>>> import numpy as np
>>> np.set_printoptions(precision=2, suppress=True, linewidth=140)
>>> rng = np.random.default_rng(293459)
>>> labels = rng.integers(0, 3, 4)
>>> W0 = (labels[:, None] == labels) * -3 + np.eye(4)
>>> W0
array([[-2.,  0.,  0., -3.],
       [ 0., -2.,  0.,  0.],
       [ 0.,  0., -2.,  0.],
       [-3.,  0.,  0., -2.]])
>>> # symmetric, so the eigenvalues are real
>>> M2 = W0 / np.sqrt((W0 ** 2).mean(axis=1, keepdims=True))
>>> W0 - W0.mean(axis=1, keepdims=True)
array([[-0.75,  1.25,  1.25, -1.75],
       [ 0.5 , -1.5 ,  0.5 ,  0.5 ],
       [ 0.5 ,  0.5 , -1.5 ,  0.5 ],
       [-1.75,  1.25,  1.25, -0.75]])
>>> M2[1]
array([ 0., -2.,  0.,  0.])
>>> np.poly(W0)
array([  1.,   8.,  15.,  -4., -20.])
>>> np.round(np.linalg.det(W0.T), 2)
np.float64(-20.0)
>>> np.kron(np.eye(2, dtype=int), W0)
array([[-2.,  0.,  0., -3., -0.,  0.,  0., -0.],
       [ 0., -2.,  0.,  0.,  0., -0.,  0.,  0.],
       [ 0.,  0., -2.,  0.,  0.,  0., -0.,  0.],
       [-3.,  0.,  0., -2., -0.,  0.,  0., -0.],
       [-0.,  0.,  0., -0., -2.,  0.,  0., -3.],
       [ 0., -0.,  0.,  0.,  0., -2.,  0.,  0.],
       [ 0.,  0., -0.,  0.,  0.,  0., -2.,  0.],
       [-0.,  0.,  0., -0., -3.,  0.,  0., -2.]])
>>> round(np.linalg.eigvals(W0).sum().real, 2)
np.float64(-8.0)
>>> np.round(np.linalg.det(2 * W0), 2), np.round(np.linalg.det(W0), 2)
(np.float64(-320.0), np.float64(-20.0))
>>> round(float(np.linalg.det(W0[::-1])), 2)
-20.0
>>> feats = np.array([[0, 0, 0, 0], [1, -2, 0, 0], [1, 5, 3, 0], [-4, -4, -2, -1]])
>>> np.prod(np.diag(feats)), np.round(np.linalg.det(feats), 2)
(np.int64(0), np.float64(0.0))
>>> np.linalg.matrix_power(feats - np.diag(np.diag(feats)), 4)
array([[0, 0, 0, 0],
       [0, 0, 0, 0],
       [0, 0, 0, 0],
       [0, 0, 0, 0]])
>>> [int(np.linalg.matrix_rank(np.linalg.matrix_power(feats, p))) for p in range(1, 5)]
[3, 3, 3, 3]
>>> M = np.array([[3.0, 1.0, 0.0], [0.0, 3.0, 1.0], [0.0, 0.0, 3.0]])
>>> # triangular
>>> vec = np.array([0, 2, 1])
>>> rhs = M @ vec
>>> rhs
array([2., 7., 3.])
>>> np.linalg.solve(M, M[:, 0])
array([1., 0., 0.])
>>> np.linalg.solve(M, rhs)
array([0., 2., 1.])
>>> np.round(np.linalg.solve(M.T, M[1]), 2) + 0
array([0., 1., 0.])
>>> np.linalg.solve(M, rhs + M[:, 2])
array([0., 2., 2.])
>>> proj = np.triu(np.array([[-1, -5, 5], [2, -5, 5], [-2, -5, 1]]), 1) + np.eye(3)
>>> M2 = proj @ M @ np.linalg.inv(proj)
>>> np.linalg.matrix_rank(M2)
np.int64(3)
>>> M2 = np.array([[-2, 1, 1], [-3, 0, 2], [1, 0, 0], [3, 1, 0]])
>>> np.einsum("ik,kj->ji", feats, M2)
array([[  0,   4, -14,  15],
       [  0,   1,   1,  -5],
       [  0,  -3,  11, -12]])
>>> np.linalg.matrix_rank(np.vstack([feats, M2.T]))
np.int64(4)
>>> feats @ M2
array([[  0,   0,   0],
       [  4,   1,  -3],
       [-14,   1,  11],
       [ 15,  -5, -12]])
>>> np.vstack([feats, M2.T]).shape
(7, 4)
>>> np.linalg.matrix_rank(feats @ M2)
np.int64(3)
>>> M2.T @ feats.T
array([[  0,   4, -14,  15],
       [  0,   1,   1,  -5],
       [  0,  -3,  11, -12]])
>>> np.einsum("ij->j", feats)
array([-2, -1,  1, -1])
>>> M2 @ feats
Traceback (most recent call last):
  File "<python-input-40>", line 1, in <module>
    M2 @ feats
    ~~~^~~~~~~
ValueError: matmul: Input operand 1 has a mismatch in its core dimension 0, with gufunc signature (n?,k),(k,m?)->(n?,m?) (size 4 is different from 3)
>>> m1 = np.load("data.npy")
>>> m1
array([[-0.82, -2.76,  0.85],
       [ 0.94,  0.67,  2.77],
       [-1.03, -0.98, -2.64],
       [-0.24,  1.18, -2.75],
       [ 0.49, -0.62,  2.89],
       [ 1.15,  2.71,  0.55],
       [-0.17, -1.96,  2.26],
       [-1.23, -2.28, -1.51],
       [ 1.23,  2.13,  1.71],
       [-0.7 , -2.66,  1.2 ],
       [ 0.23,  2.06, -2.17],
       [-0.18,  1.32, -2.69],
       [-1.18, -2.65, -0.76],
       [ 0.58, -0.4 ,  2.92],
       [ 0.92,  0.58,  2.8 ],
       [-0.87, -0.42, -2.84],
       [-0.56, -2.52,  1.53],
       [-0.37, -2.27,  1.93],
       [ 0.53, -0.53,  2.9 ],
       [-1.19, -2.62, -0.84]])
>>> # looks like rank 2
>>> Xs = m1 - m1.mean(axis=1)
Traceback (most recent call last):
  File "<python-input-44>", line 1, in <module>
    Xs = m1 - m1.mean(axis=1)
         ~~~^~~~~~~~~~~~~~~~~
ValueError: operands could not be broadcast together with shapes (20,3) (20,) 
>>> Xs = m1 - m1.mean(axis=0)
>>> left, s, VT = np.linalg.svd(Xs, full_matrices=False)
>>> np.round(s ** 2 / (s ** 2).sum(), 2) + 0
array([0.58, 0.42, 0.  ])
>>> np.linalg.matrix_rank(Xs)
np.int64(2)
>>> VT[0] * np.sign(VT[0, np.abs(VT[0]).argmax()])
array([ 0.19, -0.14,  0.97])
>>> np.abs(left[:, 0]).argmax()
np.int64(3)
>>> s.round(2) + 0
array([9.87, 8.48, 0.  ])
>>> np.searchsorted(np.cumsum(s ** 2) / (s ** 2).sum(), 0.9) + 1
np.int64(2)
>>> np.abs(VT[0]).argmax()
np.int64(2)
>>> np.allclose(feats[:-1].T @ np.linalg.lstsq(feats[:-1].T, feats[-1])[0], feats[-1])
False
>>> np.round(feats @ np.linalg.pinv(feats) @ feats, 2) + 0
array([[ 0.,  0.,  0.,  0.],
       [ 1., -2.,  0.,  0.],
       [ 1.,  5.,  3.,  0.],
       [-4., -4., -2., -1.]])
>>> round(float(np.trace(np.linalg.pinv(feats) @ feats)), 2)
3.0
>>> np.unique(feats.round(6), axis=0).shape
(4, 4)
>>> np.abs(np.diag(np.linalg.qr(feats)[1])) > 1e-9
array([ True,  True,  True, False])
>>> f = np.array([-2, -2])
>>> np.convolve(M[1], f)
array([ 0., -6., -8., -2.])
>>> Xs = m1 - m1.mean(axis=0)
>>> V = np.linalg.svd(Xs)[2][:2]
>>> M2 = Xs - Xs @ V.T @ V
>>> np.round(np.cov(Xs @ V.T, rowvar=False), 2) + 0
array([[5.12, 0.  ],
       [0.  , 3.78]])
>>> np.diag(V.T @ V)
array([0.17, 0.88, 0.95])
>>> Z = m1[[9, 11]].astype(float)
>>> for _ in range(4):
...     labels = np.linalg.norm(m1[:, None] - Z, axis=-1).argmin(axis=1)
...     Z = np.array([m1[labels == j].mean(axis=0) for j in range(2)])
... 
>>> labels
array([0, 0, 1, 1, 0, 1, 0, 0, 1, 0, 1, 1, 0, 0, 0, 1, 0, 0, 0, 0])
>>> np.bincount(labels)
array([13,  7])
>>> K = np.load("dump.npy")
>>> K
array([[-0.8,  0.9, -0.1],
       [ 1.9, -0.2,  1.7],
       [ 0. ,  0.9,  0. ],
       [-0.5,  1.7,  1.6],
       [ 0. ,  1.7,  0.4],
       [ 2.3, -1.2, -0.7],
       [ 0.9, -1.3, -0.5],
       [-0.7,  0.6,  0.2],
       [ 0.7,  0.3, -0.5],
       [-4.2, -6.3, -6.3]])
>>> # row 9 dominates
>>> Xs = K - K.mean(axis=1)
Traceback (most recent call last):
  File "<python-input-73>", line 1, in <module>
    Xs = K - K.mean(axis=1)
         ~~^~~~~~~~~~~~~~~~
ValueError: operands could not be broadcast together with shapes (10,3) (10,) 
>>> Xs = K - K.mean(axis=0)
>>> left, s, VT = np.linalg.svd(Xs, full_matrices=False)
>>> VT[0] * np.sign(VT[0, np.abs(VT[0]).argmax()])
array([0.4 , 0.65, 0.64])
>>> np.round((s ** 2).sum() ** 2 / (s ** 4).sum(), 2)
np.float64(1.36)
>>> np.abs(VT[-1])
array([0.33, 0.55, 0.77])
>>> s
array([10.22,  4.1 ,  1.53])
>>> s ** 2 / (s ** 2).sum()
array([0.85, 0.14, 0.02])
>>> proj = K @ np.linalg.solve(K.T @ K, K.T)
>>> np.round(np.linalg.eigvalsh(proj), 2) + 0
array([0., 0., 0., 0., 0., 0., 0., 1., 1., 1.])
>>> round(float(np.trace(proj)), 2)
3.0
>>> vec = np.array([6, -5, -7])
>>> rhs = K @ vec
>>> np.linalg.lstsq(K, rhs)[0]
array([ 6., -5., -7.])
>>> rhs
array([ -8.6,   0.5,  -4.5, -22.7, -11.3,  24.7,  15.4,  -8.6,   6.2,  50.4])
>>> np.linalg.solve(K.T @ K, K.T @ rhs)
array([ 6., -5., -7.])
>>> try:
...     np.linalg.solve(K, rhs)
... except np.linalg.LinAlgError as e:
...     print(e)
... 
Last 2 dimensions of the array must be square
>>> np.round(np.linalg.pinv(K) @ K, 2) + 0
array([[1., 0., 0.],
       [0., 1., 0.],
       [0., 0., 1.]])
>>> rhs = rhs + 0.3 * rng.normal(size=10)
>>> rhs
array([ -8.42,   0.8 ,  -4.21, -22.61, -11.42,  24.88,  15.54,  -9.12,   6.47,  50.11])
>>> b, *_ = np.linalg.lstsq(K, rhs)
>>> [round(float(np.linalg.norm(np.linalg.solve(K.T @ K + lam * np.eye(3), K.T @ rhs))), 2) for lam in (0, 1, 10, 100)]
[10.58, 9.72, 7.05, 3.02]
>>> b.round()
array([ 6., -5., -7.])
>>> round(float(np.linalg.norm(rhs - K @ b)), 2)
0.67
>>> np.round(K.T @ (rhs - K @ b), 2) + 0
array([0., 0., 0.])
>>> vec = np.array([-1, -4, 0])
>>> h = np.maximum(K @ vec, 0)
>>> np.maximum(K @ vec, 0) - np.maximum(-K @ vec, 0)
array([-2.8, -1.1, -3.6, -6.3, -6.8,  2.5,  4.3, -1.7, -1.9, 29.4])
>>> np.maximum(K @ (3 * vec), 0)
array([ 0. ,  0. ,  0. ,  0. ,  0. ,  7.5, 12.9,  0. ,  0. , 88.2])
>>> np.tanh(K @ vec)
array([-0.99, -0.8 , -1.  , -1.  , -1.  ,  0.99,  1.  , -0.94, -0.96,  1.  ])
>>> K * (h > 1e-9)[:, None]
array([[-0. ,  0. , -0. ],
       [ 0. , -0. ,  0. ],
       [ 0. ,  0. ,  0. ],
       [-0. ,  0. ,  0. ],
       [ 0. ,  0. ,  0. ],
       [ 2.3, -1.2, -0.7],
       [ 0.9, -1.3, -0.5],
       [-0. ,  0. ,  0. ],
       [ 0. ,  0. , -0. ],
       [-4.2, -6.3, -6.3]])
>>> data = np.load("a.npy")
>>> data
array([[-0.22,  0.52, -0.72, -0.4 ],
       [ 0.22, -0.19, -0.62,  0.73],
       [ 0.8 ,  0.58,  0.15,  0.04],
       [-0.51,  0.6 ,  0.28,  0.55]])
>>> # orthonormal columns
>>> labels = rng.permutation(4)
>>> labels
array([2, 3, 0, 1])
>>> M2 = data[labels][:, labels]
>>> round(np.linalg.det(M2), 2), round(np.linalg.det(data[labels]), 2)
(np.float64(-1.0), np.float64(-1.0))
>>> np.sort(np.abs(np.linalg.eigvals(M2)))
array([1., 1., 1., 1.])
>>> M2
array([[ 0.15,  0.04,  0.8 ,  0.58],
       [ 0.28,  0.55, -0.51,  0.6 ],
       [-0.72, -0.4 , -0.22,  0.52],
       [-0.62,  0.73,  0.22, -0.19]])
>>> round(float(np.trace(M2)), 2)
0.29
